$ python3 -q
>>> import numpy as np
>>> import numpy.linalg as la
>>> np.set_printoptions(suppress=True, linewidth=100)
>>> W0 = np.array([[-0.1, -0.5, 0.1, -0.7],
...     [1.2, -1.0, 0.1, -2.0],
...     [-0.4, 0.2, 0.9, -1.3],
...     [-0.9, 1.2, -0.2, 1.6]])
>>> rng = np.random.default_rng(961833)
>>> W0[1] = W0[2] + 0.3 * rng.normal(size=4)
>>> W0.round(1) + 0
array([[-0.1, -0.5,  0.1, -0.7],
       [-0.3,  0. ,  0.5, -1.2],
       [-0.4,  0.2,  0.9, -1.3],
       [-0.9,  1.2, -0.2,  1.6]])
>>> feats = np.load("dump.npy")
>>> feats
array([[ 115,   46,   28,  -56,   64,  -72,   32,  -84,  106],
       [  46,  401, -114, -156,   97, -199,   -3,   31,   62],
       [  28, -114,  221,  -76,   15,  -16,  102,  -72,   -9],
       [ -56, -156,  -76,  252,  -44,  119,  -62,  -53,    5],
       [  64,   97,   15,  -44,  202,  -53,  -51, -143,  -31],
       [ -72, -199,  -16,  119,  -53,  148,  -64,   31,  -77],
       [  32,   -3,  102,  -62,  -51,  -64,  133,   -2,   43],
       [ -84,   31,  -72,  -53, -143,   31,   -2,  268,  -42],
       [ 106,   62,   -9,    5,  -31,  -77,   43,  -42,  232]])
>>> np.allclose(feats @ feats.T, feats.T @ feats)
True
>>> np.allclose(feats, feats.T)
True
>>> assert feats == feats.T
Traceback (most recent call last):
  File "<python-input-11>", line 1, in <module>
    assert feats == feats.T
           ^^^^^^^^^^^^^^^^
ValueError: The truth value of an array with more than one element is ambiguous. Use a.any() or a.all()
>>> np.round(np.sort(np.abs(la.eigvals(feats))), 1) + 0
array([  0. ,   5.1,  27.3,  38.2,  97.9, 293.1, 363.4, 453.8, 693.2])
>>> E = np.loadtxt("mat.csv", delimiter=",")
>>> E
array([[7., 5., 0.],
       [5., 4., 5.],
       [0., 5., 0.]])
>>> np.round(la.norm(E[1] - E[2]), 1)
np.float64(7.1)
>>> np.round(la.norm(E, axis=1), 1)
array([8.6, 8.1, 5. ])
>>> U, sv, VT = la.svd(E, full_matrices=False)
>>> np.round(U.T @ E @ VT.T, 1) + 0
array([[11.6,  0. ,  0. ],
       [ 0. ,  4.2,  0. ],
       [ 0. ,  0. ,  3.6]])
>>> np.round(sv / sv[0], 1)
array([1. , 0.4, 0.3])
>>> np.round(np.abs(VT[0]), 1)
array([0.7, 0.6, 0.3])
>>> np.abs(U[:, 0]).round(6).argmax()
np.int64(0)
>>> (sv > 1e-8).sum()
np.int64(3)
>>> np.round(la.eigvals(E), 1)
array([11.6,  3.6, -4.2])
>>> round(float(la.det(E[::-1])), 1)
175.0
>>> np.einsum("ij,ji->", E, E)
np.float64(165.0)
>>> round(float(la.det(E.T)), 1)
-175.0
>>> evals, vecs = la.eig(E)
>>> np.round(np.sort(la.eigvals(la.inv(E))), 1)
array([-0.2,  0.1,  0.3])
>>> np.round(np.sort(la.eigvals(E.T)), 1)
array([-4.2,  3.6, 11.6])
>>> np.round(E @ vecs[:, 0] - evals[0] * vecs[:, 0], 1) + 0
array([0., 0., 0.])
>>> evals.round(1)
array([11.6,  3.6, -4.2])
>>> r0 = np.array([-2, 7, -3, 2, -8])
>>> M = np.array([np.roll(r0, i) for i in range(5)])
>>> M
array([[-2,  7, -3,  2, -8],
       [-8, -2,  7, -3,  2],
       [ 2, -8, -2,  7, -3],
       [-3,  2, -8, -2,  7],
       [ 7, -3,  2, -8, -2]])
>>> z = rng.permutation(5)
>>> z
array([1, 0, 4, 2, 3])
>>> out = M[z][:, z]
>>> np.diag(out)
array([-2, -2, -2, -2, -2])
>>> np.round(np.sort(np.abs(la.eigvals(out))), 1)
array([ 4. , 11.4, 11.4, 13.7, 13.7])
>>> vec = np.array([1, -1, -1, 2, -2])
>>> rhs = M @ vec
>>> coef, lr = np.zeros(5), 1 / la.norm(M, 2) ** 2
>>> for i in range(15):
...     coef -= lr * M.T @ (M @ coef - rhs)
...     if i % 5 == 0: print(i, round(la.norm(M @ coef - rhs), 1))
... 
0 2.9
5 1.0
10 0.7
>>> round(la.cond(M), 1)
np.float64(3.4)
>>> proj = np.triu(np.array([[3, -5, 9, 5, -4],
...     [2, -8, -2, -7, -6],
...     [-6, -1, 4, -1, 0],
...     [-6, 3, 9, -9, -3],
...     [-6, 0, 8, 9, 1]]), 1) + np.eye(5)
>>> out = proj @ M @ la.inv(proj)
>>> proj @ M - M @ proj
array([[ 15., -50., -69., 156.,  46.],
       [-25., -20., 116.,  81., -84.],
       [  3.,   8., -26., -66., -26.],
       [-21.,  -6.,  25.,  45.,   0.],
       [  0.,  35., -69., -54., -14.]])
>>> np.trace(out), np.trace(M)
(np.float64(-10.0), np.int64(-10))
>>> out
array([[   13.,    32.,  -157.,   104.,   554.],
       [  -33.,  -147.,    58.,  -761., -3326.],
       [    5.,    15.,    -9.,    80.,   340.],
       [  -24.,  -109.,   -16.,  -637., -2648.],
       [    7.,    32.,     3.,   184.,   770.]])
>>> out = np.array([[1, 0, 3, 2], [0, 0, 2, 2], [2, 2, 3, 0], [3, 2, 3, 1]])
>>> Z = np.array([[2, 0, 0], [1, 1, 1], [1, 2, 2]])
>>> F = np.block([[out, np.array([[-1, 0, 2], [0, 0, 1], [-2, -2, 2], [1, -1, -1]])], [np.zeros((3, 4)), Z]])
>>> F
array([[ 1.,  0.,  3.,  2., -1.,  0.,  2.],
       [ 0.,  0.,  2.,  2.,  0.,  0.,  1.],
       [ 2.,  2.,  3.,  0., -2., -2.,  2.],
       [ 3.,  2.,  3.,  1.,  1., -1., -1.],
       [ 0.,  0.,  0.,  0.,  2.,  0.,  0.],
       [ 0.,  0.,  0.,  0.,  1.,  1.,  1.],
       [ 0.,  0.,  0.,  0.,  1.,  2.,  2.]])
>>> out = np.array([[2, -2], [2, -2], [-2, 0], [0, 1], [-2, 0], [3, -1], [1, 1]])
>>> out.T @ F.T
array([[ 0., -3.,  2., -2., -4.,  2.,  6.],
       [ 2.,  3., -4., -9.,  0.,  0.,  0.]])
>>> np.einsum("ik,kj->ij", F, out)
array([[ 0.,  2.],
       [-3.,  3.],
       [ 2., -4.],
       [-2., -9.],
       [-4.,  0.],
       [ 2.,  0.],
       [ 6.,  0.]])
>>> F @ out
array([[ 0.,  2.],
       [-3.,  3.],
       [ 2., -4.],
       [-2., -9.],
       [-4.,  0.],
       [ 2.,  0.],
       [ 6.,  0.]])
>>> rank = la.matrix_rank(F)
>>> rank
np.int64(6)
>>> null = la.svd(F)[2][rank:].T
>>> [int(la.matrix_rank(F[:, :j + 1])) for j in range(7)]
[1, 2, 3, 4, 5, 6, 6]
>>> np.round(null[:, 0] / null[np.abs(null[:, 0]).round(6).argmax(), 0], 1) + 0
array([-0.6, -0.1,  1. , -0.8,  0. ,  0.4, -0.4])
>>> np.allclose(F @ null, 0)
True
>>> out = F / np.sqrt((F ** 2).mean(axis=1, keepdims=True))
>>> np.round(F - F.mean(axis=1, keepdims=True), 1)
array([[ 0. , -1. ,  2. ,  1. , -2. , -1. ,  1. ],
       [-0.7, -0.7,  1.3,  1.3, -0.7, -0.7,  0.3],
       [ 1.3,  1.3,  2.3, -0.7, -2.7, -2.7,  1.3],
       [ 1.9,  0.9,  1.9, -0.1, -0.1, -2.1, -2.1],
       [-0.3, -0.3, -0.3, -0.3,  1.7, -0.3, -0.3],
       [-0.4, -0.4, -0.4, -0.4,  0.6,  0.6,  0.6],
       [-0.7, -0.7, -0.7, -0.7,  0.3,  1.3,  1.3]])
>>> np.round(la.norm(out, axis=1), 1)
array([2.6, 2.6, 2.6, 2.6, 2.6, 2.6, 2.6])
>>> la.matrix_rank(F - F.mean(axis=1, keepdims=True))
np.int64(6)
>>> la.matrix_rank(out) == la.matrix_rank(F)
np.True_
>>> cov = F.T @ F
>>> cov
array([[14., 10., 18.,  5., -2., -7.,  3.],
       [10.,  8., 12.,  2., -2., -6.,  2.],
       [18., 12., 31., 13., -6., -9., 11.],
       [ 5.,  2., 13.,  9., -1., -1.,  5.],
       [-2., -2., -6., -1., 12.,  6., -4.],
       [-7., -6., -9., -1.,  6., 10.,  2.],
       [ 3.,  2., 11.,  5., -4.,  2., 15.]])
>>> U, sv, VT = la.svd(feats)
>>> vecs = VT[:(sv > 1e-8).sum()]
>>> vec = feats[0] + -1 * feats[6] + rng.integers(2) * np.eye(9)[2]
>>> vec
array([  83.,   49.,  -73.,    6.,  115.,   -8., -101.,  -82.,   63.])
>>> np.allclose(vecs.T @ vecs @ vec, vec)
False
>>> J = np.load("data.npy")
>>> J.round(1)
array([[  8.2,  -9.8,   3.5,   1.9],
       [  3.9,  -4.5,   1. ,  -1.3],
       [  3.7,  -4.2,   0.9,  -1.3],
       [  3.7,  -4.2,   0.9,  -1.4],
       [  2.9,  -3.3,   0.6,  -1.6],
       [  2.3,  -2.6,   0.5,  -1.7],
       [  2.1,  -2.4,   0.4,  -1.7],
       [  0.7,  -0.8,   0.3,  -1.1],
       [  0.3,  -0.4,   0.2,  -0.6],
       [  0.1,  -0.2,   0.1,  -0.4],
       [  0.1,  -0.2,   0.1,  -0.3],
       [  0.1,   0.6,  -1.4,   1. ],
       [  0.4,   0.9,  -2.9,   1.1],
       [  1.9,   2.9, -11.6,  -1.8],
       [  3.5,   6.4, -23.9,  -8.6],
       [  3.5,   6.5, -24.4,  -8.9],
       [  4.8,  11.4, -39.7, -18.8],
       [  5. ,  12.8, -43.7, -21.5],
       [  5.2,  14.1, -47.4, -24.1]])
>>> ang = np.radians(30)
>>> Rm = np.eye(5)
>>> Rm[2, 2] = Rm[4, 4] = np.cos(ang)
>>> Rm[2, 4], Rm[4, 2] = -np.sin(ang), np.sin(ang)
>>> Rm.round(1)
array([[ 1. ,  0. ,  0. ,  0. ,  0. ],
       [ 0. ,  1. ,  0. ,  0. ,  0. ],
       [ 0. ,  0. ,  0.9,  0. , -0.5],
       [ 0. ,  0. ,  0. ,  1. ,  0. ],
       [ 0. ,  0. ,  0.5,  0. ,  0.9]])
>>> out = M @ Rm.T
>>> np.allclose(la.norm(M, axis=1), la.norm(out, axis=1))
True
>>> np.round(np.abs(out - M).max(axis=0), 1)
array([0. , 0. , 4.4, 0. , 4.9])
>>> Z = J[[15, 3]].astype(float)
>>> for _ in range(4):
...     z = la.norm(J[:, None] - Z, axis=-1).argmin(axis=1)
...     Z = np.array([J[z == j].mean(axis=0) for j in range(2)])
... 
>>> z
array([1, 1, 1, 1, 1, 1, 1, 1, 1, 1, 1, 1, 1, 1, 0, 0, 0, 0, 0])
>>> np.bincount(z)
array([ 5, 14])
>>> np.abs(Z[1] - Z[0]).argmax()
np.int64(2)
>>> np.round(Z[1] - Z[0], 1)
array([ -2.2, -12.3,  35.3,  15.7])
>>> Ac = J - J.mean(axis=0)
>>> vecs = la.svd(Ac)[2][:3]
>>> out = Ac - Ac @ vecs.T @ vecs
>>> np.round((Ac @ vecs.T).std(axis=0), 1)
array([19.2,  2.8,  1.5])
>>> np.round(la.norm(out) / la.norm(Ac), 1)
np.float64(0.0)
>>> np.round(np.cov(Ac @ vecs.T, rowvar=False), 1) + 0
array([[388.9,   0. ,   0. ],
       [  0. ,   8.5,   0. ],
       [  0. ,   0. ,   2.5]])
>>> U, sv, VT = la.svd(J)
>>> np.argmax(sv[:-1] / (sv[1:] + 1e-6)) + 1
np.int64(3)
>>> sv.round(1) + 0
array([96.4, 17.2,  6.8,  0. ])
>>> out = U[:, :3] @ np.diag(sv[:3]) @ VT[:3]
>>> la.matrix_rank(J, rtol=0.05)
np.int64(3)
>>> np.round(np.abs(J - out).max(), 1)
np.float64(0.0)
>>> data = np.load("layer1.npy")
>>> data
array([[ 4., -1.,  2., -1.],
       [ 6., -2.,  5., -2.],
       [ 6., -4.,  7., -2.],
       [ 8., -5.,  7., -1.]])
>>> evals, vecs = la.eig(data)
>>> round(float(np.prod(evals)), 1)
12.0
>>> np.round(np.sort(la.eigvals(data.T)), 1)
array([1., 2., 2., 3.])
>>> out = la.inv(data)
>>> np.round(la.det(data) * out, 1)
array([[  2.,   2.,  -4.,   2.],
       [-20.,  22., -14.,   4.],
       [-20.,  16.,  -8.,   4.],
       [-24.,  18., -18.,  12.]])
>>> round(float(la.det(data) * la.det(out)), 1)
1.0
>>> r0 = np.array([5, 7, 7, 4, 9])
>>> m1 = np.outer(rng.normal(size=28), r0) + 0.3 * rng.normal(size=(28, 5))
>>> m1.round(1) + 0
array([[ -4. ,  -5.4,  -5.2,  -3.2,  -7.6],
       [ -4.9,  -6.8,  -7.7,  -4.7,  -9.2],
       [ -1.2,  -1.5,  -1.2,  -0.3,  -1.9],
       [  4. ,   5.4,   5. ,   3.2,   6.2],
       [ -0.6,   0. ,  -0.2,  -0.1,  -0.9],
       [  7.5,  10.9,  10.9,   6.4,  13.9],
       [  1.6,   1.8,   2. ,   1.7,   2. ],
       [ -1.9,  -2.3,  -2.1,  -1.6,  -2.1],
       [  1.4,   1.6,   1.8,   1. ,   1.2],
       [  5.6,   7.8,   7.3,   4.2,   9.4],
       [  5.2,   8.3,   7.8,   4.6,  10.7],
       [ 10.7,  14.1,  14.6,   8.1,  18.3],
       [  0.1,  -0.1,   0.4,   0.1,   0.2],
       [ -1.2,  -1.3,  -1.3,  -0.6,  -1.2],
       [  7.3,  10.9,  10.4,   6.2,  13.9],
       [ -3.4,  -3.8,  -4.3,  -2.9,  -5.4],
       [  0.2,   1.1,   1.8,   1.2,   1.9],
       [  5.1,   6.4,   6.7,   3.7,   8. ],
       [ -1.8,  -3.6,  -3.1,  -2. ,  -4.3],
       [  0.1,   0.8,   0.1,   0.2,   0.2],
       [ 12.5,  17.6,  17.8,   9.8,  21.9],
       [-11.5, -16.3, -16.1,  -9.4, -21.5],
       [  6. ,   8.5,   9.1,   4.4,  10.6],
       [ -1.3,  -2.1,  -2.2,  -1.4,  -2.9],
       [ -4.2,  -5.9,  -5.5,  -3.6,  -6.8],
       [  3.3,   3.9,   3.8,   2.4,   5.7],
       [  5.2,   6.6,   6.8,   3.7,   9. ],
       [  3.6,   6.1,   5.5,   3.9,   6.8]])
>>> U, sv = la.svd(F)
Traceback (most recent call last):
  File "<python-input-115>", line 1, in <module>
    U, sv = la.svd(F)
    ^^^^^
ValueError: too many values to unpack (expected 2)
>>> U, sv, VT = la.svd(F, full_matrices=False)
>>> U.shape, sv.shape, VT.shape
((7, 7), (7,), (7, 7))
>>> (sv > 1e-8).sum()
np.int64(6)
>>> np.round(U.T @ U, 1) + 0
array([[1., 0., 0., 0., 0., 0., 0.],
       [0., 1., 0., 0., 0., 0., 0.],
       [0., 0., 1., 0., 0., 0., 0.],
       [0., 0., 0., 1., 0., 0., 0.],
       [0., 0., 0., 0., 1., 0., 0.],
       [0., 0., 0., 0., 0., 1., 0.],
       [0., 0., 0., 0., 0., 0., 1.]])
>>> np.round(np.abs(VT[0]), 1)
array([0.4, 0.3, 0.7, 0.3, 0.2, 0.2, 0.2])
>>> np.round(np.cumsum(sv ** 2) / np.sum(sv ** 2), 1)
array([0.6, 0.8, 0.9, 1. , 1. , 1. , 1. ])
